% ipython --no-banner

In [1]: import numpy as np

In [2]: from numpy import linalg as LA

In [3]: np.set_printoptions(precision=1, suppress=True, linewidth=120)

In [4]: feats = np.array([[0.7, -0.9, 0.0],
   ...:     [0.3, 0.3, -1.0],
   ...:     [-1.1, 1.1, 0.7],
   ...:     [-0.7, 0.0, 0.2]])

In [5]: feats[:, 0] *= 3

In [6]: feats
Out[6]: 
array([[ 2.1, -0.9,  0. ],
       [ 0.9,  0.3, -1. ],
       [-3.3,  1.1,  0.7],
       [-2.1,  0. ,  0.2]])

In [7]: x0 = np.array([1, -4, -3])

In [8]: y = feats @ x0

In [9]: y
Out[9]: array([ 5.7,  2.7, -9.8, -2.7])

In [10]: LA.solve(feats.T @ feats, feats.T @ y)
Out[10]: array([ 1., -4., -3.])

In [11]: LA.lstsq(feats, y)[0]
Out[11]: array([ 1., -4., -3.])

In [12]: rng = np.random.default_rng(418142)

In [13]: y = y + 0.1 * rng.normal(size=4)

In [14]: y
Out[14]: array([ 5.7,  2.7, -9.8, -2.7])

In [15]: beta, *_ = LA.lstsq(feats, y)

In [16]: round(LA.norm(y - feats @ beta), 1)
Out[16]: np.float64(0.0)

In [17]: np.round(feats.T @ (y - feats @ beta), 1) + 0
Out[17]: array([0., 0., 0.])

In [18]: beta
Out[18]: array([ 1. , -4. , -3.1])

In [19]: Y = np.c_[feats[:, :2] @ np.array([[1, 3], [-1, 3]]), np.array([-1, 3, -2, 2])]

In [20]: Y
Out[20]: 
array([[ 3. ,  3.6, -1. ],
       [ 0.6,  3.6,  3. ],
       [-4.4, -6.6, -2. ],
       [-2.1, -6.3,  2. ]])

In [21]: LA.norm(LA.qr(feats)[0].T @ Y, axis=0) ** 2 / ((Y ** 2).sum(axis=0) + 1e-12)
Out[21]: array([1., 1., 1.])

In [22]: np.round(LA.lstsq(feats, Y[:, 0])[0], 1) + 0
Out[22]: array([ 1., -1.,  0.])

In [23]: Y = np.array([[0, 1], [2, 0], [1, 1], [1, 2]])

In [24]: cent = np.array([[-8, -4, -8], [-3, 2, 7]])

In [25]: J = Y @ cent

In [26]: J
Out[26]: 
array([[ -3,   2,   7],
       [-16,  -8, -16],
       [-11,  -2,  -1],
       [-14,   0,   6]])

In [27]: Y = J / LA.norm(J, axis=1, keepdims=True)

In [28]: cov = Y @ Y.T

In [29]: (np.abs(cov) > 0.9).astype(int)
Out[29]: 
array([[1, 0, 0, 0],
       [0, 1, 0, 0],
       [0, 0, 1, 0],
       [0, 0, 0, 1]])

In [30]: cov[0]
Out[30]: array([ 1. , -0.4,  0.2,  0.7])

In [31]: np.argwhere(np.triu(np.abs(cov) > 0.95, 1))
Out[31]: array([], shape=(0, 2), dtype=int64)

In [32]: LA.cond(J) > 100
Out[32]: np.True_

In [33]: [round(float(x), 1) for x in LA.svd(J, compute_uv=False)[:3]]
Out[33]: [26.9, 16.6, 0.0]

In [34]: round(LA.norm(J, 2) / LA.norm(J), 1)
Out[34]: np.float64(0.9)

In [35]: LA.matrix_rank(J, rtol=0.1)
Out[35]: np.int64(2)

In [36]: Y = np.array([[-2, 2], [-3, 6], [-5, -9]])

In [37]: np.einsum("ij->j", J)
Out[37]: array([-44,  -8,  -4])

In [38]: J @ Y
Out[38]: 
array([[-35, -57],
       [136,  64],
       [ 33, -25],
       [ -2, -82]])

In [39]: round(float(LA.norm(J, "nuc")), 1)
Out[39]: 43.4

In [40]: round(LA.norm(J[1] - J[2]), 1)
Out[40]: np.float64(16.9)

In [41]: round(LA.norm(J[1], 1), 1), round(LA.norm(J[1], np.inf), 1)
Out[41]: (np.float64(40.0), np.float64(16.0))

In [42]: np.round(LA.norm(J, 2), 1)
Out[42]: np.float64(26.9)

In [43]: np.round(LA.norm(J) ** 2 / LA.norm(J, 2) ** 2, 1)
Out[43]: np.float64(1.4)

In [44]: LA.norm(J, axis=1)
Out[44]: array([ 7.9, 24. , 11.2, 15.2])

In [45]: r = LA.matrix_rank(J)

In [46]: r
Out[46]: np.int64(2)

In [47]: ns = LA.svd(J)[2][r:].T

In [48]: ns.shape
Out[48]: (3, 1)

In [49]: np.round(J @ ns, 1) + 0
Out[49]: 
array([[0.],
       [0.],
       [0.],
       [0.]])

In [50]: ns[:, 0] / ns[np.abs(ns[:, 0]).round(6).argmax(), 0]
Out[50]: array([-0.1,  1. , -0.4])

In [51]: LA.matrix_rank(J.T @ J), LA.matrix_rank(J @ J.T)
Out[51]: (np.int64(2), np.int64(2))

In [52]: [int(LA.matrix_rank(np.delete(J, i, axis=0))) for i in range(4)]
Out[52]: [2, 2, 2, 2]

In [53]: F = np.load("x.npy")

In [54]: F
Out[54]: 
array([[2, 3, 2, 3],
       [3, 0, 5, 4],
       [2, 5, 0, 6],
       [3, 4, 6, 6]])

In [55]: Y = F / LA.norm(F, axis=1, keepdims=True)

In [56]: cov = Y @ Y.T

In [57]: round(float(np.degrees(np.arccos(np.clip(cov[2, 1], -1, 1)))), 1)
Out[57]: 58.2

In [58]: (np.abs(cov) > 0.9).astype(int)
Out[58]: 
array([[1, 0, 1, 1],
       [0, 1, 0, 1],
       [1, 0, 1, 0],
       [1, 1, 0, 1]])

In [59]: hat = np.triu(np.array([[3, 3, 0, 0], [3, 0, 0, 2], [1, 3, 1, 0], [1, 1, 2, 3]]), 1) + np.eye(4)

In [60]: Y = hat @ F @ LA.inv(hat)

In [61]: round(float(LA.det(Y)), 1)
Out[61]: 85.0

In [62]: LA.matrix_rank(Y)
Out[62]: np.int64(4)

In [63]: np.poly(Y)
Out[63]: array([  1.,  -8., -87., -62.,  85.])

In [64]: Y = F / np.sqrt((F ** 2).mean(axis=1, keepdims=True))

In [65]: LA.norm(Y, axis=1)
Out[65]: array([2., 2., 2., 2.])

In [66]: F - F.mean(axis=1, keepdims=True)
Out[66]: 
array([[-0.5,  0.5, -0.5,  0.5],
       [ 0. , -3. ,  2. ,  1. ],
       [-1.2,  1.8, -3.2,  2.8],
       [-1.8, -0.8,  1.2,  1.2]])

In [67]: LA.matrix_rank(F - F.mean(axis=1, keepdims=True))
Out[67]: np.int64(3)

In [68]: LA.matrix_rank(Y) == LA.matrix_rank(F)
Out[68]: np.True_

In [69]: m1 = np.loadtxt("run1.csv", delimiter=",")

In [70]: m1
Out[70]: 
array([[0., 0., 2.],
       [0., 2., 0.],
       [1., 0., 0.]])

In [71]: x0 = np.array([1, 1, -2])

In [72]: a = np.maximum(m1 @ x0, 0)

In [73]: np.tanh(m1 @ x0)
Out[73]: array([-1. ,  1. ,  0.8])

In [74]: Y = m1 + rng.integers(-2, 3, (3, 2)) @ rng.integers(-2, 3, (2, 3))

In [75]: Y
Out[75]: 
array([[-3., -2.,  2.],
       [ 5.,  4.,  0.],
       [ 1.,  0.,  0.]])

In [76]: LA.matrix_rank(Y - m1, tol=1e-8)
Out[76]: np.int64(2)

In [77]: LA.svd(Y - m1, compute_uv=False)
Out[77]: array([6.5, 0.6, 0. ])

In [78]: Y - m1
Out[78]: 
array([[-3., -2.,  0.],
       [ 5.,  2.,  0.],
       [ 0.,  0.,  0.]])

In [79]: Y = np.array([[3, 0, 3], [2, 0, 2], [-2, -2, -1], [3, -2, -3]])

In [80]: cent = np.array([[2, 3, 1, 0], [3, 0, 3, 2], [2, 2, 2, 1]])

In [81]: E = Y @ cent + 0.1 * rng.normal(size=(4, 4))

In [82]: E
Out[82]: 
array([[ 12.1,  15. ,   8.9,   3.1],
       [  8.2,   9.9,   5.8,   2. ],
       [-11.9,  -8. , -10. ,  -4.9],
       [ -6. ,   3.1,  -9.1,  -6.8]])

In [83]: z = rng.permutation(3)

In [84]: Y = m1[:, z] * rng.choice([-1, 1], 3)

In [85]: Y
Out[85]: 
array([[0., 2., 0.],
       [0., 0., 2.],
       [1., 0., 0.]])

In [86]: Uu, _, Vt = LA.svd(m1.T @ Y)

In [87]: Uu @ Vt
Out[87]: 
array([[1., 0., 0.],
       [0., 0., 1.],
       [0., 1., 0.]])

In [88]: arr = np.load("m.npy")

In [89]: arr
Out[89]: 
array([[ 3,  0,  0,  0],
       [ 0, -3,  0,  0],
       [ 0,  0,  5,  0],
       [ 0,  0,  0, -1]])

In [90]: Y = arr / np.sqrt((arr ** 2).mean(axis=1, keepdims=True))

In [91]: LA.norm(Y, axis=1)
Out[91]: array([2., 2., 2., 2.])

In [92]: LA.matrix_rank(arr - arr.mean(axis=1, keepdims=True))
Out[92]: np.int64(3)

In [93]: Y[3]
Out[93]: array([ 0.,  0.,  0., -2.])

In [94]: vals, vecs = LA.eigh(arr)

In [95]: x0 = np.array([9, -4, 9, -7])

In [96]: LA.eigvalsh(arr[1:, 1:])
Out[96]: array([-3., -1.,  5.])

In [97]: (np.sign(vecs[:, -1].round(6)) == np.sign(vecs[0, -1].round(6))).astype(int)
Out[97]: array([1, 1, 0, 1])

In [98]: vecs * np.maximum(vals, 0) @ vecs.T
Out[98]: 
array([[3., 0., 0., 0.],
       [0., 0., 0., 0.],
       [0., 0., 5., 0.],
       [0., 0., 0., 0.]])

In [99]: np.abs(arr).sum(axis=1).max(), np.abs(vals).max()
Out[99]: (np.int64(5), np.float64(5.0))

In [100]: vecs * np.abs(vals) @ vecs.T
Out[100]: 
array([[3., 0., 0., 0.],
       [0., 3., 0., 0.],
       [0., 0., 5., 0.],
       [0., 0., 0., 1.]])

In [101]: vals, vecs = LA.eigh(arr)

In [102]: np.abs(vecs[:, -1]).round(6).argmax()
Out[102]: np.int64(2)

In [103]: np.abs(vecs[:, -1])
Out[103]: array([0., 0., 1., 0.])

In [104]: np.round(LA.eigvals(arr).sum().real, 1)
Out[104]: np.float64(4.0)

In [105]: np.einsum("ii->", arr)
Out[105]: np.int64(4)

In [106]: round(float(LA.det(arr[::-1])), 1)
Out[106]: 45.0

In [107]: np.einsum("ij,ji->", arr, arr)
Out[107]: np.int64(44)

In [108]: data = np.loadtxt("layer13.csv", delimiter=",")

In [109]: data
Out[109]: 
array([[1. , 0.5, 0.2, 0.1],
       [0.5, 1. , 0.5, 0.2],
       [0.2, 0.5, 1. , 0.5],
       [0.1, 0.2, 0.5, 1. ]])

In [110]: cov = data.T @ data

In [111]: (data @ data.T).shape
Out[111]: (4, 4)

In [112]: cov
Out[112]: 
array([[1.3, 1.1, 0.7, 0.4],
       [1.1, 1.5, 1.2, 0.7],
       [0.7, 1.2, 1.5, 1.1],
       [0.4, 0.7, 1.1, 1.3]])

In [113]: Y = np.array([[2, 1, 0], [0, -1, 1]])

In [114]: cent = np.kron(Y, data)

In [115]: cent.shape
Out[115]: (8, 12)

In [116]: np.round(LA.norm(cent, 2), 1), round(float(LA.norm(Y, 2) * LA.norm(data, 2)), 1)
Out[116]: (np.float64(4.7), 4.7)

In [117]: cent
Out[117]: 
array([[ 2. ,  1. ,  0.4,  0.2,  1. ,  0.5,  0.2,  0.1,  0. ,  0. ,  0. ,  0. ],
       [ 1. ,  2. ,  1. ,  0.4,  0.5,  1. ,  0.5,  0.2,  0. ,  0. ,  0. ,  0. ],
       [ 0.4,  1. ,  2. ,  1. ,  0.2,  0.5,  1. ,  0.5,  0. ,  0. ,  0. ,  0. ],
       [ 0.2,  0.4,  1. ,  2. ,  0.1,  0.2,  0.5,  1. ,  0. ,  0. ,  0. ,  0. ],
       [ 0. ,  0. ,  0. ,  0. , -1. , -0.5, -0.2, -0.1,  1. ,  0.5,  0.2,  0.1],
       [ 0. ,  0. ,  0. ,  0. , -0.5, -1. , -0.5, -0.2,  0.5,  1. ,  0.5,  0.2],
       [ 0. ,  0. ,  0. ,  0. , -0.2, -0.5, -1. , -0.5,  0.2,  0.5,  1. ,  0.5],
       [ 0. ,  0. ,  0. ,  0. , -0.1, -0.2, -0.5, -1. ,  0.1,  0.2,  0.5,  1. ]])

In [118]: LA.matrix_rank(cent)
Out[118]: np.int64(8)

In [119]: mat = np.load("case14.npy")

In [120]: mat
Out[120]: 
array([[ 2., -5.,  0.,  0.],
       [ 4.,  9.,  0.,  0.],
       [ 0.,  0., -2., -1.],
       [ 0.,  0.,  0.,  2.]])

In [121]: q, Rm = LA.qr(mat)

In [122]: q
Out[122]: 
array([[-0.4, -0.9,  0. ,  0. ],
       [-0.9,  0.4,  0. ,  0. ],
       [-0. , -0. ,  1. ,  0. ],
       [-0. , -0. , -0. ,  1. ]])

In [123]: np.round(q.T @ q, 1) + 0
Out[123]: 
array([[1., 0., 0., 0.],
       [0., 1., 0., 0.],
       [0., 0., 1., 0.],
       [0., 0., 0., 1.]])

In [124]: round(float(abs(Rm[0, 0])), 1), np.round(LA.norm(mat[:, 0]), 1)
Out[124]: (4.5, np.float64(4.5))

In [125]: round(np.trace(q @ q.T), 1)
Out[125]: np.float64(4.0)

In [126]: Rm
Out[126]: 
array([[-4.5, -5.8,  0. ,  0. ],
       [ 0. ,  8.5,  0. ,  0. ],
       [ 0. ,  0. , -2. , -1. ],
       [ 0. ,  0. ,  0. ,  2. ]])

In [127]: q.shape, Rm.shape
Out[127]: ((4, 4), (4, 4))

In [128]: q @ Rm
Out[128]: 
array([[ 2., -5.,  0.,  0.],
       [ 4.,  9.,  0.,  0.],
       [ 0.,  0., -2., -1.],
       [ 0.,  0.,  0.,  2.]])
